% python3 -q
>>> import numpy as np
>>> import numpy.linalg as la
>>> np.set_printoptions(precision=2, suppress=True, linewidth=140)
>>> def tidy(a):
...     return np.round(a, 2) + 0
... 
>>> X = np.loadtxt("a.csv", delimiter=",")
>>> X
array([[ 1.,  0.,  0.,  0.,  0.,  0.,  0.,  0.,  0.,  0.,  0.,  0.],
       [ 0.,  0.,  0.,  0.,  0.,  0.,  0.,  0.,  0.,  0.,  0.,  0.],
       [ 0.,  0., -1.,  0.,  0.,  0.,  0.,  0.,  0.,  0.,  0.,  0.],
       [ 0.,  0.,  0.,  2.,  0.,  0.,  0.,  0.,  0.,  0.,  0.,  0.],
       [ 0.,  0.,  0.,  0., -1.,  0.,  0.,  0.,  0.,  0.,  0.,  0.],
       [ 0.,  0.,  0.,  0.,  0.,  3.,  0.,  0.,  0.,  0.,  0.,  0.],
       [ 0.,  0.,  0.,  0.,  0.,  0.,  1.,  0.,  0.,  0.,  0.,  0.],
       [ 0.,  0.,  0.,  0.,  0.,  0.,  0.,  0.,  0.,  0.,  0.,  0.],
       [ 0.,  0.,  0.,  0.,  0.,  0.,  0.,  0., -3.,  0.,  0.,  0.],
       [ 0.,  0.,  0.,  0.,  0.,  0.,  0.,  0.,  0.,  2.,  0.,  0.],
       [ 0.,  0.,  0.,  0.,  0.,  0.,  0.,  0.,  0.,  0.,  3.,  0.],
       [ 0.,  0.,  0.,  0.,  0.,  0.,  0.,  0.,  0.,  0.,  0.,  0.]])
>>> Uu, sv, vt = la.svd(X)
>>> np.argmax(sv[:-1] / (sv[1:] + 1e-6)) + 1
np.int64(9)
>>> sv
array([3., 3., 3., 2., 2., 1., 1., 1., 1., 0., 0., 0.])
>>> A2 = Uu[:, :9] @ np.diag(sv[:9]) @ vt[:9]
>>> np.abs(X - A2).max()
np.float64(0.0)
>>> la.matrix_rank(X, rtol=0.05)
np.int64(9)
>>> la.matrix_rank(A2)
np.int64(9)
>>> rng = np.random.default_rng(691)
>>> labels = rng.permutation(12)
>>> labels
array([ 9,  0,  8,  4,  6,  7,  5,  3,  2, 10, 11,  1])
>>> A2 = X[labels][:, labels]
>>> np.diag(A2)
array([ 2.,  1., -3., -1.,  1.,  0.,  3.,  2., -1.,  3.,  0.,  0.])
>>> tidy(np.sort(la.eigvals(X)))
array([-3., -1., -1.,  0.,  0.,  0.,  1.,  1.,  2.,  2.,  3.,  3.])
>>> try:
...     la.inv(X)
... except la.LinAlgError as e:
...     print(repr(e))
... 
LinAlgError('Singular matrix')
>>> J = np.load("arr.npy")
>>> J
array([[0, 1, 3, 2, 2, 1, 3, 0, 2],
       [1, 0, 1, 1, 3, 0, 0, 2, 1],
       [3, 1, 2, 1, 2, 0, 1, 4, 2],
       [2, 1, 1, 2, 2, 1, 1, 2, 1],
       [2, 3, 2, 2, 0, 3, 2, 1, 1],
       [1, 0, 0, 1, 3, 0, 2, 2, 2],
       [3, 0, 1, 1, 2, 2, 2, 0, 2],
       [0, 2, 4, 2, 1, 2, 0, 0, 2],
       [2, 1, 2, 1, 1, 2, 2, 2, 0]])
>>> # symmetric, so the eigenvalues are real
>>> try:
...     la.cholesky(J)
... except la.LinAlgError as e:
...     print(repr(e))
... 
LinAlgError('Matrix is not positive definite')
>>> np.all(la.eigvalsh(J) > 0)
np.False_
